% ipython --no-banner

In [1]: import numpy as np

In [2]: np.set_printoptions(precision=2, suppress=True, linewidth=160, sign=" ")

In [3]: M = np.array([[-1.1, -1.7, -0.7, 0.8, 0.3, -1.7],
   ...:     [0.3, 0.4, -0.5, 0.4, 0.4, 0.8],
   ...:     [0.21, 0.42, -0.59, 0.45, 0.44, 0.83],
   ...:     [1.7, 0.2, -1.5, 0.6, 0.0, 0.0]])

In [4]: M
Out[4]: 
array([[-1.1 , -1.7 , -0.7 ,  0.8 ,  0.3 , -1.7 ],
       [ 0.3 ,  0.4 , -0.5 ,  0.4 ,  0.4 ,  0.8 ],
       [ 0.21,  0.42, -0.59,  0.45,  0.44,  0.83],
       [ 1.7 ,  0.2 , -1.5 ,  0.6 ,  0.  ,  0.  ]])

In [5]: U, sig, Vt = np.linalg.svd(M)

In [6]: sig
Out[6]: array([ 3.09,  2.43,  1.19,  0.05])

In [7]: Y = U[:, :3] @ np.diag(sig[:3]) @ Vt[:3]

In [8]: np.linalg.matrix_rank(Y)
Out[8]: np.int64(3)

In [9]: round(float(np.linalg.norm(M - Y, 2)), 2), round(float(sig[3]), 2)
Out[9]: (0.05, 0.05)

In [10]: np.linalg.matrix_rank(M, rtol=0.05)
Out[10]: np.int64(3)

In [11]: round(float(np.abs(M - Y).max()), 2)
Out[11]: 0.02

In [12]: blk = np.stack([M, 2 * M, M[::-1]])

In [13]: np.einsum("bij,cij->bc", blk, blk)
Out[13]: 
array([[ 16.86,  33.73,   1.73],
       [ 33.73,  67.45,   3.46],
       [  1.73,   3.46,  16.86]])

In [14]: (blk @ M.T).shape
Out[14]: (3, 4, 4)

In [15]: blk.shape
Out[15]: (3, 4, 6)

In [16]: [round(float(x), 2) for x in np.linalg.svd(M, compute_uv=False)[:3]]
Out[16]: [3.09, 2.43, 1.19]

In [17]: np.round(np.linalg.norm(M, 2) / np.linalg.norm(M), 2)
Out[17]: np.float64(0.75)

In [18]: np.argsort(-np.linalg.norm(M, axis=0).round(6), kind="stable")[:3]
Out[18]: array([ 0,  5,  2])

In [19]: Y = M / np.linalg.norm(M, axis=1, keepdims=True)

In [20]: G = Y @ Y.T

In [21]: G
Out[21]: 
array([[ 1.  , -0.46, -0.39, -0.1 ],
       [-0.46,  1.  ,  0.99,  0.56],
       [-0.39,  0.99,  1.  ,  0.53],
       [-0.1 ,  0.56,  0.53,  1.  ]])

In [22]: np.round(np.degrees(np.arccos(np.clip(G[0, 3], -1, 1))), 2)
Out[22]: np.float64(95.79)

In [23]: (G - 2 * np.eye(4)).round(6).argmax(axis=1)
Out[23]: array([ 3,  2,  1,  1])

In [24]: G[0]
Out[24]: array([ 1.  , -0.46, -0.39, -0.1 ])

In [25]: np.argwhere(np.triu(np.abs(G) > 0.95, 1))
Out[25]: array([[ 1,  2]])

In [26]: (np.abs(G) > 0.9).astype(int)
Out[26]: 
array([[ 1,  0,  0,  0],
       [ 0,  1,  1,  0],
       [ 0,  1,  1,  0],
       [ 0,  0,  0,  1]])

In [27]: Y = np.array([[3, -2], [1, 5], [-1, 4], [-1, -2], [-4, 1], [1, -2]])

In [28]: np.einsum("ij->j", M)
Out[28]: array([ 1.11, -0.68, -3.29,  2.25,  1.14, -0.07])

In [29]: np.vstack([M, Y.T]).shape
Out[29]: (6, 6)

In [30]: np.linalg.matrix_rank(np.vstack([M, Y.T]))
Out[30]: np.int64(6)

In [31]: np.linalg.matrix_rank(M @ Y)
Out[31]: np.int64(2)

In [32]: np.einsum("ik,kj->ji", M, Y)
Out[32]: 
array([[-8.  ,  0.6 ,  0.26,  6.2 ],
       [-7.  , -2.6 , -2.8 , -9.6 ]])

In [33]: F = np.minimum.outer(np.arange(1, 6), np.arange(1, 6)) * -1

In [34]: F
Out[34]: 
array([[-1, -1, -1, -1, -1],
       [-1, -2, -2, -2, -2],
       [-1, -2, -3, -3, -3],
       [-1, -2, -3, -4, -4],
       [-1, -2, -3, -4, -5]])

In [35]: hat = np.triu(np.array([[0, 4, 1, 1, -4],
    ...:     [1, 5, 3, 5, 5],
    ...:     [-2, -5, 5, 0, -5],
    ...:     [3, 3, -2, -3, -4],
    ...:     [4, -5, 2, 4, 2]]), 1) + np.eye(5)

In [36]: Y = hat @ F @ np.linalg.inv(hat)

In [37]: np.trace(Y), np.trace(F)
Out[37]: (np.float64(-15.0), np.int64(-15))

In [38]: np.linalg.matrix_rank(Y)
Out[38]: np.int64(5)

In [39]: np.poly(Y)
Out[39]: array([  1.,  15.,  35.,  28.,   9.,   1.])

In [40]: Y = np.linalg.inv(F)

In [41]: np.linalg.inv(Y)
Out[41]: 
array([[-1., -1., -1., -1., -1.],
       [-1., -2., -2., -2., -2.],
       [-1., -2., -3., -3., -3.],
       [-1., -2., -3., -4., -4.],
       [-1., -2., -3., -4., -5.]])

In [42]: np.round(np.linalg.slogdet(F)[0], 2)
Out[42]: np.float64(-1.0)

In [43]: np.allclose(Y, F.T)
Out[43]: False

In [44]: np.linalg.det(F) * Y
Out[44]: 
array([[ 2., -1.,  0.,  0.,  0.],
       [-1.,  2., -1.,  0.,  0.],
       [ 0., -1.,  2., -1.,  0.],
       [ 0.,  0., -1.,  2., -1.],
       [ 0.,  0.,  0., -1.,  1.]])

In [45]: np.round(np.linalg.eigvalsh(F).min(), 2)
Out[45]: np.float64(-12.34)

In [46]: [round(float(np.linalg.det(F[:i, :i])), 2) + 0 for i in range(1, 6)]
Out[46]: [-1.0, 1.0, -1.0, 1.0, -1.0]

In [47]: U, sig, Vt = np.linalg.svd(F, full_matrices=False)

In [48]: np.round(U.T @ U, 2) + 0
Out[48]: 
array([[ 1.,  0.,  0.,  0.,  0.],
       [ 0.,  1.,  0.,  0.,  0.],
       [ 0.,  0.,  1.,  0.,  0.],
       [ 0.,  0.,  0.,  1.,  0.],
       [ 0.,  0.,  0.,  0.,  1.]])

In [49]: sig
Out[49]: array([ 12.34,   1.45,   0.58,   0.35,   0.27])

In [50]: np.cumsum(sig ** 2) / np.sum(sig ** 2)
Out[50]: array([ 0.98,  1.  ,  1.  ,  1.  ,  1.  ])

In [51]: u = np.array([-2, 2, 0, 0, 1])

In [52]: Y = F + np.outer(u, np.eye(5)[3])

In [53]: Y
Out[53]: 
array([[-1., -1., -1., -3., -1.],
       [-1., -2., -2.,  0., -2.],
       [-1., -2., -3., -3., -3.],
       [-1., -2., -3., -4., -4.],
       [-1., -2., -3., -3., -5.]])

In [54]: np.linalg.matrix_rank(np.linalg.inv(Y) - np.linalg.inv(F), tol=1e-8)
Out[54]: np.int64(1)

In [55]: round(np.linalg.det(Y) / np.linalg.det(F), 2), round(float(1 + np.linalg.solve(F, u)[3]), 2)
Out[55]: (np.float64(2.0), 2.0)

In [56]: mat = 2 * np.eye(4) + np.eye(4, k=1)

In [57]: mat
Out[57]: 
array([[ 2.,  1.,  0.,  0.],
       [ 0.,  2.,  1.,  0.],
       [ 0.,  0.,  2.,  1.],
       [ 0.,  0.,  0.,  2.]])

In [58]: np.einsum("ij,ji->", mat, mat)
Out[58]: np.float64(16.0)

In [59]: np.poly(mat)
Out[59]: array([  1.,  -8.,  24., -32.,  16.])

In [60]: np.einsum("ii->", mat)
Out[60]: np.float64(8.0)

In [61]: Y = np.array([[2, 3], [2, 0], [2, 2], [3, 3]])

In [62]: np.linalg.matrix_rank(mat @ Y)
Out[62]: np.int64(2)

In [63]: np.linalg.matrix_rank(np.vstack([mat, Y.T]))
Out[63]: np.int64(4)

In [64]: np.einsum("ik,kj->ji", mat, Y)
Out[64]: 
array([[ 6.,  6.,  7.,  6.],
       [ 6.,  2.,  7.,  6.]])

In [65]: np.einsum("ij->j", mat)
Out[65]: array([ 2.,  3.,  3.,  3.])

In [66]: np.einsum("ij,ij->i", mat, mat)
Out[66]: array([ 5.,  5.,  5.,  4.])

In [67]: np.einsum("ik,kj->ij", mat, Y)
Out[67]: 
array([[ 6.,  6.],
       [ 6.,  2.],
       [ 7.,  7.],
       [ 6.,  6.]])

In [68]: x0 = np.array([2, 2, 3, 3])

In [69]: rhs = mat @ x0

In [70]: rhs
Out[70]: array([ 6.,  7.,  9.,  6.])

In [71]: np.linalg.solve(mat, rhs + mat[:, 1])
Out[71]: array([ 2.,  3.,  3.,  3.])

In [72]: np.linalg.solve(mat, -3 * rhs)
Out[72]: array([-6., -6., -9., -9.])

In [73]: np.linalg.solve(mat, mat[:, 0])
Out[73]: array([ 1.,  0.,  0.,  0.])

In [74]: rng = np.random.default_rng(51198)

In [75]: lab = rng.permutation(4)

In [76]: lab
Out[76]: array([ 3,  0,  2,  1])

In [77]: Y = mat[lab][:, lab]

In [78]: np.allclose(Y, mat)
Out[78]: False

In [79]: np.trace(Y)
Out[79]: np.float64(8.0)

In [80]: Y = np.linalg.inv(mat)

In [81]: round(float(np.linalg.slogdet(mat)[0]), 2)
Out[81]: 1.0

In [82]: round(np.linalg.det(mat) * np.linalg.det(Y), 2)
Out[82]: np.float64(1.0)

In [83]: round(float(np.linalg.cond(mat)), 2)
Out[83]: 2.27

In [84]: np.linalg.det(mat) * Y
Out[84]: 
array([[ 8., -4.,  2., -1.],
       [ 0.,  8., -4.,  2.],
       [ 0.,  0.,  8., -4.],
       [ 0.,  0.,  0.,  8.]])

In [85]: X = np.load("case14.npy")

In [86]: X
Out[86]: 
array([[ 1.  ,  0.7 ,  0.49,  0.34,  0.24,  0.17],
       [ 0.7 ,  1.  ,  0.7 ,  0.49,  0.34,  0.24],
       [ 0.49,  0.7 ,  1.  ,  0.7 ,  0.49,  0.34],
       [ 0.34,  0.49,  0.7 ,  1.  ,  0.7 ,  0.49],
       [ 0.24,  0.34,  0.49,  0.7 ,  1.  ,  0.7 ],
       [ 0.17,  0.24,  0.34,  0.49,  0.7 ,  1.  ]])

In [87]: w, vecs = np.linalg.eigh(F)

In [88]: x0 = np.array([0, 2, 0, 2, 0])

In [89]: x0 @ F @ x0
Out[89]: np.int64(-40)

In [90]: np.abs(F).sum(axis=1).max(), np.round(np.abs(w).max(), 2)
Out[90]: (np.int64(15), np.float64(12.34))

In [91]: np.allclose(X, X.T)
Out[91]: True

In [92]: round(float(np.abs(np.linalg.eigvals(X)).max()), 2)
Out[92]: 3.41

In [93]: np.linalg.matrix_power(X, 3)
Out[93]: 
array([[ 5.31,  6.18,  6.37,  6.  ,  5.23,  4.18],
       [ 6.18,  7.36,  7.73,  7.4 ,  6.51,  5.23],
       [ 6.37,  7.73,  8.39,  8.24,  7.4 ,  6.  ],
       [ 6.  ,  7.4 ,  8.24,  8.39,  7.73,  6.37],
       [ 5.23,  6.51,  7.4 ,  7.73,  7.36,  6.18],
       [ 4.18,  5.23,  6.  ,  6.37,  6.18,  5.31]])

In [94]: (X + X.T) / 2
Out[94]: 
array([[ 1.  ,  0.7 ,  0.49,  0.34,  0.24,  0.17],
       [ 0.7 ,  1.  ,  0.7 ,  0.49,  0.34,  0.24],
       [ 0.49,  0.7 ,  1.  ,  0.7 ,  0.49,  0.34],
       [ 0.34,  0.49,  0.7 ,  1.  ,  0.7 ,  0.49],
       [ 0.24,  0.34,  0.49,  0.7 ,  1.  ,  0.7 ],
       [ 0.17,  0.24,  0.34,  0.49,  0.7 ,  1.  ]])

In [95]: U, sig, Vt = np.linalg.svd(X, full_matrices=False)

In [96]: (sig > 1e-8).sum()
Out[96]: np.int64(6)

In [97]: np.round(np.sqrt((sig ** 2).sum()), 2), round(np.linalg.norm(X), 2)
Out[97]: (np.float64(3.72), np.float64(3.72))

In [98]: np.abs(U[:, 0]).round(6).argmax()
Out[98]: np.int64(2)

In [99]: np.cumsum(sig ** 2) / np.sum(sig ** 2)
Out[99]: array([ 0.84,  0.96,  0.99,  0.99,  1.  ,  1.  ])

In [100]: u = np.array([-2, 1, 3, 0, 0, -1])

In [101]: Y = X + np.outer(u, np.eye(6)[0])

In [102]: np.linalg.matrix_rank(Y - X)
Out[102]: np.int64(1)

In [103]: Y
Out[103]: 
array([[-1.  ,  0.7 ,  0.49,  0.34,  0.24,  0.17],
       [ 1.7 ,  1.  ,  0.7 ,  0.49,  0.34,  0.24],
       [ 3.49,  0.7 ,  1.  ,  0.7 ,  0.49,  0.34],
       [ 0.34,  0.49,  0.7 ,  1.  ,  0.7 ,  0.49],
       [ 0.24,  0.34,  0.49,  0.7 ,  1.  ,  0.7 ],
       [-0.83,  0.24,  0.34,  0.49,  0.7 ,  1.  ]])
